$ python -q
>>> import numpy as np
>>> np.set_printoptions(precision=2, suppress=True, linewidth=100)
>>> rng = np.random.default_rng(70)
>>> z = rng.integers(0, 3, 3)
>>> J = (z[:, None] == z) * -1 + np.eye(3)
>>> J
array([[ 0., -1.,  0.],
       [-1.,  0.,  0.],
       [ 0.,  0.,  0.]])
>>> # symmetric, so the eigenvalues are real
>>> rk = np.linalg.matrix_rank(J)
>>> rk
np.int64(2)
>>> null = np.linalg.svd(J)[2][rk:].T
>>> null @ null.T
array([[0., 0., 0.],
       [0., 0., 0.],
       [0., 0., 1.]])
>>> J @ null
array([[0.],
       [0.],
       [0.]])
>>> print(null.shape)
(3, 1)
>>> null[:, 0] / null[np.abs(null[:, 0]).round(6).argmax(), 0]
array([0., 0., 1.])
>>> [int(np.linalg.matrix_rank(J[:, :j + 1])) for j in range(3)]
[1, 2, 2]
>>> [int(np.linalg.matrix_rank(J[:i])) for i in range(1, len(J) + 1)]
[1, 2, 2]
>>> [int(np.linalg.matrix_rank(np.delete(J, i, axis=0))) for i in range(3)]
[1, 1, 2]
>>> np.allclose(J @ null, 0)
True
>>> np.linalg.matrix_rank(J.T @ J), np.linalg.matrix_rank(J @ J.T)
(np.int64(2), np.int64(2))
>>> mat = (rng.random((2, 2)) < 0.3) + np.eye(2)
>>> mat /= mat.sum(axis=1, keepdims=True)
>>> mat
array([[1., 0.],
       [0., 1.]])
>>> # symmetric
>>> L = np.linalg.cholesky(mat)
>>> mat / np.sqrt(np.outer(np.diag(mat), np.diag(mat)))
array([[1., 0.],
       [0., 1.]])
>>> np.prod(np.diag(L)) ** 2, np.round(np.linalg.det(mat), 2)
(np.float64(1.0), np.float64(1.0))
>>> print(np.linalg.eigvalsh(mat).min() > 0)
True
>>> print(L @ L.T)
[[1. 0.]
 [0. 1.]]
>>> L
array([[1., 0.],
       [0., 1.]])
>>> np.diag(L) ** 2
array([1., 1.])
>>> (mat != 0).astype(int)
array([[1, 0],
       [0, 1]])
>>> np.round(np.linalg.det(mat), 2)
np.float64(1.0)
>>> np.sort(np.linalg.eigvals(mat).real)
array([1., 1.])
>>> np.flatnonzero(np.linalg.matrix_power((mat != 0) + (mat.T != 0) + np.eye(2), 2)[0])
array([0])
>>> ev, evecs = np.linalg.eigh(mat)
>>> x = np.array([0, -3])
>>> np.linalg.eigvalsh(mat[1:, 1:])
array([1.])
>>> evecs * np.abs(ev) @ evecs.T
array([[1., 0.],
       [0., 1.]])
>>> np.abs(mat).sum(axis=1).max(), np.abs(ev).max()
(np.float64(1.0), np.float64(1.0))
>>> print(x @ mat @ x / (x @ x), ev[0], ev[-1])
1.0 1.0 1.0
>>> evecs * np.maximum(ev, 0) @ evecs.T
array([[1., 0.],
       [0., 1.]])
>>> O, _ = np.linalg.qr(np.array([[0.7, -1.3, 0.7], [-0.3, -0.5, -1.9], [0.7, 3.1, -1.5]]))
>>> m1 = O[:, :3]
>>> m1
array([[-0.68, -0.71,  0.18],
       [ 0.29, -0.03,  0.96],
       [-0.68,  0.7 ,  0.23]])
>>> u, r1 = m1[0], m1[2]
>>> u @ u
np.float64(1.0)
>>> pr = (u @ r1) / (u @ u) * u
>>> np.linalg.matrix_rank(np.outer(u, r1))
np.int64(1)
>>> r1 - pr
array([-0.68,  0.7 ,  0.23])
>>> np.outer(u, r1)
array([[ 0.46, -0.47, -0.16],
       [ 0.48, -0.5 , -0.16],
       [-0.12,  0.13,  0.04]])
>>> pr.round(2) + 0
array([0., 0., 0.])
>>> print(round((r1 - pr) @ u, 2))
-0.0
>>> M = np.load("block3.npy")
>>> M
array([[ 15.,  16.,   4., -20.],
       [ 16.,  15.,   4., -20.],
       [  4.,   4.,   0.,  -5.],
       [-20., -20.,  -5.,  24.]])
>>> # symmetric
>>> ev, evecs = np.linalg.eigh(M)
>>> np.linalg.svd(M, compute_uv=False)
array([57.,  1.,  1.,  1.])
>>> ev
array([-1., -1., -1., 57.])
>>> np.linalg.eigvalsh(M @ M)
array([   1.,    1.,    1., 3249.])
>>> np.linalg.eigvalsh(M + 4 * np.eye(4))
array([ 3.,  3.,  3., 61.])
>>> np.abs(evecs[:, -1]).round(6).argmax()
np.int64(3)
>>> print(np.unique(ev.round(6) + 0, return_counts=True)[1])
[3 1]
>>> np.round(evecs @ np.diag(ev) @ evecs.T, 2) + 0
array([[ 15.,  16.,   4., -20.],
       [ 16.,  15.,   4., -20.],
       [  4.,   4.,   0.,  -5.],
       [-20., -20.,  -5.,  24.]])
>>> np.round(evecs.T @ M @ evecs, 2) + 0
array([[-1.,  0.,  0.,  0.],
       [ 0., -1.,  0.,  0.],
       [ 0.,  0., -1.,  0.],
       [ 0.,  0.,  0., 57.]])
>>> round(float(np.linalg.det(M[::-1])), 2)
-57.0
>>> np.poly(M)
array([   1.,  -54., -168., -170.,  -57.])
>>> np.einsum("ii->", M)
np.float64(54.0)
>>> Y = M + rng.integers(-2, 3, (4, 1)) @ rng.integers(-2, 3, (1, 4))
>>> print(Y)
[[ 13.  14.   5. -21.]
 [ 16.  15.   4. -20.]
 [  6.   6.  -1.  -4.]
 [-22. -22.  -4.  23.]]
>>> Y - M
array([[-2., -2.,  1., -1.],
       [ 0.,  0.,  0.,  0.],
       [ 2.,  2., -1.,  1.],
       [-2., -2.,  1., -1.]])
>>> Y = np.array([[2, 0], [0, 1], [7, 3], [0, 8]])
>>> np.einsum("ik,kj->ji", M, Y)
array([[  58.,   60.,    8.,  -75.],
       [-132., -133.,  -36.,  157.]])
>>> np.einsum("ij,ij->i", M, M)
array([ 897.,  897.,   57., 1401.])
>>> print(np.einsum("ik,kj->ij", M, Y))
[[  58. -132.]
 [  60. -133.]
 [   8.  -36.]
 [ -75.  157.]]
>>> Y @ M
Traceback (most recent call last):
  File "<python-input-74>", line 1, in <module>
    Y @ M
    ~~^~~
ValueError: matmul: Input operand 1 has a mismatch in its core dimension 0, with gufunc signature (n?,k),(k,m?)->(n?,m?) (size 4 is different from 2)
>>> np.einsum("ij->j", M)
array([ 15.,  15.,   3., -21.])
>>> np.linalg.matrix_rank(M @ Y)
np.int64(2)
>>> Y.T @ M.T
array([[  58.,   60.,    8.,  -75.],
       [-132., -133.,  -36.,  157.]])
